$ python -q
>>> import numpy as np
>>> np.set_printoptions(precision=3, suppress=True, linewidth=120)
>>> A = np.array([[9, 9, -7], [0, -4, 2], [-7, 5, 5], [-9, -4, 3], [-7, -2, 2]])
>>> A[:, 0] = 3 * A[:, 2]
>>> print(A)
[[-21   9  -7]
 [  6  -4   2]
 [ 15   5   5]
 [  9  -4   3]
 [  6  -2   2]]
>>> print(np.linalg.lstsq(A[:-1].T, A[-1])[2])
2
>>> print(np.abs(np.diag(np.linalg.qr(A)[1])) > 1e-9)
[ True  True False]
>>> U, s, Vh = np.linalg.svd(A)
>>> print(np.argmax(s[:-1] / (s[1:] + 1e-6)) + 1)
2
>>> Y = U[:, :2] @ np.diag(s[:2]) @ Vh[:2]
>>> print(round(float(np.abs(A - Y).max()), 3))
0.0
>>> G = A.T @ A
>>> print((A @ A.T).shape)
(5, 5)
>>> print(np.trace(G), (A ** 2).sum())
1052 1052
>>> print(np.linalg.matrix_rank(A, rtol=0.1))
2
>>> print(round(float(np.linalg.norm(A, 2) / np.linalg.norm(A)), 3))
0.954
>>> print(np.argsort(-np.linalg.norm(A, axis=0).round(6), kind="stable")[:3])
[0 1 2]
>>> print([round(float(x), 3) for x in np.linalg.svd(A, compute_uv=False)[:3]])
[30.938, 9.739, 0.0]
>>> rk = np.linalg.matrix_rank(A)
>>> print(rk)
2
>>> N = np.linalg.svd(A)[2][rk:].T
>>> print([int(np.linalg.matrix_rank(A[:, :j + 1])) for j in range(3)])
[1, 2, 2]
>>> print(np.round(N @ N.T, 3) + 0)
[[ 0.1  0.  -0.3]
 [ 0.   0.   0. ]
 [-0.3  0.   0.9]]
>>> print(np.linalg.matrix_rank(A.T @ A), np.linalg.matrix_rank(A @ A.T))
2 2
>>> print(np.allclose(A @ N, 0))
True
>>> print(N.shape)
(3, 1)
>>> print(np.round(N[:, 0] / N[np.abs(N[:, 0]).round(6).argmax(), 0], 3) + 0)
[-0.333  0.     1.   ]
>>> print(np.round(A @ N, 3) + 0)
[[0.]
 [0.]
 [0.]
 [0.]
 [0.]]
>>> print([int(np.linalg.matrix_rank(A[:i])) for i in range(1, len(A) + 1)])
[1, 2, 2, 2, 2]
>>> print([int(np.linalg.matrix_rank(np.delete(A, i, axis=0))) for i in range(5)])
[2, 2, 2, 2, 2]
>>> J = np.load("out1.npy")
>>> print(J)
[[5. 1. 1. 1. 1. 1.]
 [1. 5. 1. 1. 1. 1.]
 [1. 1. 5. 1. 1. 1.]
 [1. 1. 1. 5. 1. 1.]
 [1. 1. 1. 1. 5. 1.]
 [1. 1. 1. 1. 1. 5.]]
>>> print(A - A[0])
[[  0   0   0]
 [ 27 -13   9]
 [ 36  -4  12]
 [ 30 -13  10]
 [ 27 -11   9]]
>>> print(np.count_nonzero(A))
15
>>> print(A.sum(axis=1))
[-19   4  25   8   6]
>>> U, s, Vh = np.linalg.svd(A)
>>> V = Vh[:(s > 1e-8).sum()]
>>> rng = np.random.default_rng(753)
>>> x0 = A[2] + 2 * A[0] + rng.integers(2) * np.eye(3)[0]
>>> print(x0)
[-27.  23.  -9.]
>>> print(np.linalg.matrix_rank(np.vstack([A, x0])))
2
>>> print(np.diag(V.T @ V))
[0.9 1.  0.1]
>>> print(round(float(np.linalg.norm(x0 - V.T @ V @ x0)), 3))
0.0
>>> Y = A + rng.integers(-2, 3, (5, 2)) @ rng.integers(-2, 3, (2, 3))
>>> print(Y)
[[-25   9  -9]
 [  6  -6   1]
 [ 11   5   3]
 [ 10  -7   2]
 [  7   1   4]]
>>> print(np.abs(Y - A).sum(axis=1))
[6 3 6 5 6]
>>> data = np.loadtxt("dump.csv", delimiter=",")
>>> print(data)
[[0.833 0.    0.167]
 [0.    0.714 0.286]
 [0.5   0.    0.5  ]]
>>> G = data.T @ data
>>> print((data @ data.T).shape)
(3, 3)
>>> print(np.linalg.matrix_rank(G))
3
>>> print(np.round(np.trace(G), 3), round((data ** 2).sum(), 3))
1.813 1.813
>>> Y = np.linalg.inv(data)
>>> print(np.round(np.linalg.det(data) * np.linalg.det(Y), 3))
1.0
>>> print(Y)
[[ 1.502  0.    -0.502]
 [ 0.601  1.401 -1.002]
 [-1.502  0.     2.502]]
>>> arr = np.load("run18.npy")
>>> print(arr)
[[0 1 1]
 [1 0 1]
 [1 1 0]]
>>> x0 = np.array([4, 5, -1])
>>> rhs = arr @ x0
>>> beta, lr = np.zeros(3), 1 / np.linalg.norm(arr, 2) ** 2
>>> for i in range(50):
...     beta -= lr * arr.T @ (arr @ beta - rhs)
...     if i % 10 == 0: print(i, round(np.linalg.norm(arr @ beta - rhs), 3))
... 
0 3.41
10 0.192
20 0.011
30 0.001
40 0.0
>>> print(beta)
[ 4.  5. -1.]
>>> print(round(np.linalg.cond(arr), 3))
2.0
>>> print([round(float(np.linalg.det(arr[:i, :i])), 2) + 0 for i in range(1, 4)])
[0.0, -1.0, 2.0]
>>> print(np.all(np.linalg.eigvalsh(arr) > 0))
False
>>> print((arr @ arr)[0])
[2 1 1]
>>> print(arr @ (-1.0) ** np.arange(3))
[0. 2. 0.]
>>> print(np.fft.fft(arr[0]))
[ 2.+0.j -1.+0.j -1.+0.j]
>>> print(arr @ np.ones(3))
[2. 2. 2.]
>>> print(np.allclose(arr @ arr.T, arr.T @ arr))
True
>>> lab = rng.permutation(3)
>>> print(lab)
[0 2 1]
>>> Y = arr[lab][:, lab]
>>> print(Y)
[[0 1 1]
 [1 0 1]
 [1 1 0]]
>>> print(np.sort(np.abs(np.linalg.eigvals(Y))))
[1. 1. 2.]
>>> print(np.diag(Y))
[0 0 0]
>>> W0 = np.load("arr.npy")
>>> print(W0)
[[ 0.478 -0.08  -0.04 ]
 [ 0.949 -0.273 -0.139]
 [ 0.986 -0.363 -0.188]
 [ 0.824 -0.178 -0.09 ]
 [-0.96   0.291  0.149]
 [ 0.892 -0.217 -0.11 ]
 [-0.129  0.02   0.01 ]
 [-0.862  0.197  0.1  ]
 [ 0.254 -0.04  -0.02 ]
 [ 0.254 -0.04  -0.02 ]
 [-0.915  0.235  0.119]
 [-0.478  0.08   0.04 ]
 [-0.254  0.04   0.02 ]
 [ 0.778 -0.159 -0.08 ]
 [ 0.778 -0.159 -0.08 ]
 [ 0.     0.     0.   ]
 [ 0.721 -0.139 -0.07 ]
 [ 0.824 -0.178 -0.09 ]
 [-0.254  0.04   0.02 ]
 [ 0.976 -0.327 -0.168]
 [ 0.969 -0.31  -0.159]
 [-0.478  0.08   0.04 ]
 [ 0.129 -0.02  -0.01 ]
 [ 0.721 -0.139 -0.07 ]
 [-0.982  0.345  0.178]
 [ 0.824 -0.178 -0.09 ]
 [ 0.949 -0.273 -0.139]]
>>> U, s, Vh = np.linalg.svd(W0)
>>> print(np.argmax(s[:-1] / (s[1:] + 1e-6)) + 1)
2
>>> print(s)
[3.929 0.251 0.001]
>>> Y = U[:, :2] @ np.diag(s[:2]) @ Vh[:2]
>>> print(np.round(np.abs(W0 - Y).max(), 3))
0.001
>>> print(np.linalg.matrix_rank(Y))
2
>>> print(np.linalg.matrix_rank(W0, rtol=0.05))
2
>>> print(np.round(np.linalg.norm(W0 - Y, 2), 3), np.round(s[2], 3))
0.001 0.001
>>> print(Y)
[[ 0.478 -0.08  -0.04 ]
 [ 0.949 -0.273 -0.139]
 [ 0.986 -0.363 -0.187]
 [ 0.824 -0.178 -0.09 ]
 [-0.96   0.291  0.149]
 [ 0.892 -0.217 -0.11 ]
 [-0.129  0.02   0.01 ]
 [-0.862  0.197  0.1  ]
 [ 0.254 -0.04  -0.02 ]
 [ 0.254 -0.04  -0.02 ]
 [-0.915  0.235  0.12 ]
 [-0.478  0.08   0.04 ]
 [-0.254  0.04   0.02 ]
 [ 0.778 -0.159 -0.08 ]
 [ 0.778 -0.159 -0.08 ]
 [ 0.     0.     0.   ]
 [ 0.721 -0.139 -0.07 ]
 [ 0.824 -0.178 -0.09 ]
 [-0.254  0.04   0.02 ]
 [ 0.976 -0.327 -0.168]
 [ 0.969 -0.31  -0.159]
 [-0.478  0.08   0.04 ]
 [ 0.129 -0.02  -0.01 ]
 [ 0.721 -0.139 -0.07 ]
 [-0.982  0.345  0.178]
 [ 0.824 -0.178 -0.09 ]
 [ 0.949 -0.273 -0.139]]
>>> print(round(np.linalg.norm(W0 - Y) / np.linalg.norm(W0), 3))
0.0
>>> Xs = W0 - W0.mean(axis=0)
>>> U, s, Vh = np.linalg.svd(Xs, full_matrices=False)
>>> print(np.round(s ** 2 / (s ** 2).sum(), 3) + 0)
[0.995 0.005 0.   ]
>>> print(np.linalg.matrix_rank(Xs))
3
>>> print(np.abs(Vh[0]).argmax())
0
>>> print((np.sign(U[:, 0]) == np.sign(U[0, 0])).astype(int))
[1 1 1 1 0 1 0 0 0 0 0 0 0 1 1 0 1 1 0 1 1 0 0 1 0 1 1]
>>> U, s, Vh = np.linalg.svd(W0, full_matrices=False)
>>> print(s)
[3.929 0.251 0.001]
>>> print(np.round(s / s[0], 3) + 0)
[1.    0.064 0.   ]
>>> print(np.round(U.T @ W0 @ Vh.T, 3) + 0)
[[3.929 0.    0.   ]
 [0.    0.251 0.   ]
 [0.    0.    0.001]]
>>> print((s > 1e-8).sum())
3
>>> print(np.allclose(U * s @ Vh, W0))
True
>>> print(np.cumsum(s ** 2) / np.sum(s ** 2))
[0.996 1.    1.   ]
>>> print(np.abs(Vh[0]))
[0.959 0.254 0.129]
>>> print(round(float(np.sqrt((s ** 2).sum())), 3), round(float(np.linalg.norm(W0)), 3))
3.937 3.937
>>> print(np.round(U.T @ U, 3) + 0)
[[1. 0. 0.]
 [0. 1. 0.]
 [0. 0. 1.]]
>>> X = np.load("test18.npy")
>>> print(X)
[[-4.963  7.273 -0.799]
 [ 2.023 -3.758 -4.733]
 [-4.145  6.653 -2.75 ]
 [-4.787  5.074 -0.782]
 [ 3.835 -1.611 -3.036]
 [ 2.938 -1.318 -4.877]
 [-6.361  6.696 -0.949]
 [ 2.455 -2.283 -5.179]
 [-5.666  7.2   -0.118]
 [ 2.744 -2.394 -4.912]
 [-6.135  7.454 -0.916]
 [ 3.068 -4.197 -5.031]
 [ 4.42  -5.994 -6.092]
 [ 1.661 -2.062 -5.662]
 [-6.414  6.166  1.676]
 [ 3.121 -3.341 -2.861]
 [ 4.359 -4.98  -5.011]
 [-5.03   3.783 -0.965]
 [-4.947  7.96  -0.64 ]
 [-4.408  3.525  0.931]
 [ 0.534 -2.568 -5.59 ]
 [-5.327  5.659 -0.261]
 [ 3.49  -2.679 -2.995]
 [-5.878  6.029  1.04 ]
 [ 3.057 -3.986 -4.65 ]
 [ 1.751 -2.809 -4.599]
 [-3.217  5.347 -1.837]
 [ 2.305 -1.842 -4.217]
 [ 3.381 -4.324 -4.729]
 [ 2.105 -3.012 -4.81 ]]
>>> x0 = np.array([0, 1, 2])
>>> rhs = X @ x0
>>> print(np.round(np.linalg.lstsq(X, rhs)[0], 3) + 0)
[0. 1. 2.]
>>> print(np.round(np.linalg.solve(X.T @ X, X.T @ rhs), 3) + 0)
[0. 1. 2.]
>>> rhs = rhs + 0.02 * rng.normal(size=30)
>>> print(rhs)
[  5.675 -13.218   1.18    3.506  -7.665 -11.056   4.801 -12.633   6.975 -12.232   5.643 -14.239 -18.187 -13.403
   9.513  -9.037 -15.022   1.81    6.716   5.391 -13.765   5.149  -8.66    8.107 -13.288 -12.012   1.658 -10.251
 -13.728 -12.623]
>>> beta, *_ = np.linalg.lstsq(X, rhs)
>>> print(beta)
[0.007 1.007 1.999]
>>> print([round(float(np.linalg.norm(np.linalg.solve(X.T @ X + lam * np.eye(3), X.T @ rhs))), 2) for lam in (0, 1, 10, 100)])
[2.24, 2.22, 2.13, 1.76]
>>> print(beta.round())
[0. 1. 2.]
>>> print(np.round(X.T @ (rhs - X @ beta), 3) + 0)
[0. 0. 0.]
>>> Xs = X - X.mean(axis=0)
>>> U, s, Vh = np.linalg.svd(Xs, full_matrices=False)
>>> print(s ** 2 / (s ** 2).sum())
[0.962 0.024 0.014]
>>> print(Vh[0] * np.sign(Vh[0, np.abs(Vh[0]).argmax()]))
[-0.615  0.72   0.32 ]
>>> print(s)
[35.634  5.62   4.375]
>>> print(np.searchsorted(np.cumsum(s ** 2) / (s ** 2).sum(), 0.9) + 1)
1
>>> print(np.abs(Vh[0]).argmax())
1
>>> print((np.sign(U[:, 0]) == np.sign(U[0, 0])).astype(int))
[1 0 1 1 0 0 1 0 1 0 1 0 0 0 1 0 0 1 1 1 0 1 0 1 0 0 1 0 0 0]
>>> Y = np.c_[X[:, :1] @ np.array([[4]]), np.array([5, 7, 1, 9, 4, 9, 2, 0, 8, 4, 4, 7, 8, 6, 1, 1, 2, 7, 8, 1, 9, 4, 6, 6, 5, 4, 1, 5, 0, 1])]
>>> print(Y)
[[-19.852   5.   ]
 [  8.092   7.   ]
 [-16.58    1.   ]
 [-19.148   9.   ]
 [ 15.34    4.   ]
 [ 11.752   9.   ]
 [-25.444   2.   ]
 [  9.82    0.   ]
 [-22.664   8.   ]
 [ 10.976   4.   ]
 [-24.54    4.   ]
 [ 12.272   7.   ]
 [ 17.68    8.   ]
 [  6.644   6.   ]
 [-25.656   1.   ]
 [ 12.484   1.   ]
 [ 17.436   2.   ]
 [-20.12    7.   ]
 [-19.788   8.   ]
 [-17.632   1.   ]
 [  2.136   9.   ]
 [-21.308   4.   ]
 [ 13.96    6.   ]
 [-23.512   6.   ]
 [ 12.228   5.   ]
 [  7.004   4.   ]
 [-12.868   1.   ]
 [  9.22    5.   ]
 [ 13.524   0.   ]
 [  8.42    1.   ]]
>>> print(np.round(np.linalg.norm(Y - X @ np.linalg.lstsq(X, Y)[0], axis=0), 3) + 0)
[ 0.   16.21]
>>> print(np.linalg.matrix_rank(np.c_[X, Y]))
4
>>> print(np.round(np.linalg.lstsq(X, Y[:, 0])[0], 3) + 0)
[4. 0. 0.]
>>> G = np.cov(X, rowvar=False)
>>> print(G.shape)
(3, 3)
>>> print(np.corrcoef(X.T))
[[ 1.    -0.964 -0.886]
 [-0.964  1.     0.873]
 [-0.886  0.873  1.   ]]
>>> print(G)
[[ 16.989 -19.104  -8.518]
 [-19.104  23.108   9.786]
 [ -8.518   9.786   5.437]]
>>> print(np.argsort(-X.std(axis=0).round(6), kind="stable"))
[1 0 2]
>>> feats = np.load("x.npy")
>>> print(feats)
[[0. 0. 0. 3.]
 [0. 0. 0. 0.]
 [0. 0. 0. 2.]
 [3. 0. 2. 0.]]
>>> print(feats @ np.linalg.pinv(feats) @ feats)
[[0. 0. 0. 3.]
 [0. 0. 0. 0.]
 [0. 0. 0. 2.]
 [3. 0. 2. 0.]]
>>> print(np.allclose(feats[:-1].T @ np.linalg.lstsq(feats[:-1].T, feats[-1])[0], feats[-1]))
False
>>> U, s, Vh = np.linalg.svd(feats)
>>> print(np.argmax(s[:-1] / (s[1:] + 1e-6)) + 1)
2
>>> Y = U[:, :2] @ np.diag(s[:2]) @ Vh[:2]
>>> print(np.linalg.matrix_rank(Y))
2
>>> print(Y)
[[0. 0. 0. 3.]
 [0. 0. 0. 0.]
 [0. 0. 0. 2.]
 [3. 0. 2. 0.]]
>>> print(round(float(np.abs(feats - Y).max()), 3))
0.0
>>> print(round(np.linalg.norm(feats - Y, 2), 3), s[2])
0.0 0.0
>>> P = np.triu(np.array([[2, 0, 2, 2], [1, 3, 2, 1], [3, 2, 1, 2], [0, 1, 1, 3]]), 1) + np.eye(4)
>>> Y = P @ feats @ np.linalg.inv(P)
>>> print(np.trace(Y), np.trace(feats))
0.0 0.0
>>> print(P @ feats - feats @ P)
[[  6.   0.   4.   4.]
 [  3.   0.   2.   4.]
 [  6.   0.   4.   0.]
 [  0.   0.  -6. -10.]]
>>> print(np.linalg.matrix_power(feats, 4))
[[117.   0.  78.   0.]
 [  0.   0.   0.   0.]
 [ 78.   0.  52.   0.]
 [  0.   0.   0. 169.]]
>>> print(np.round(np.abs(np.linalg.eigvals(feats)).max(), 3))
3.606
>>> print(np.trace(feats))
0.0
>>> print(np.allclose(feats @ feats.T, feats.T @ feats))
True
>>> print((feats - feats.T) / 2)
[[0. 0. 0. 0.]
 [0. 0. 0. 0.]
 [0. 0. 0. 0.]
 [0. 0. 0. 0.]]
>>> mat = np.array([[-2.0, 1.0, 1.0, 1.0],
...     [1.0, -2.0, 1.0, 1.0],
...     [1.0, 1.0, -2.0, 1.0],
...     [1.0, 1.0, 1.0, -2.0]])
>>> print(mat.mean(axis=0))
[0.25 0.25 0.25 0.25]
>>> print(np.round(np.linalg.norm(mat), 3))
5.292
>>> print(mat.sum(axis=1))
[1. 1. 1. 1.]
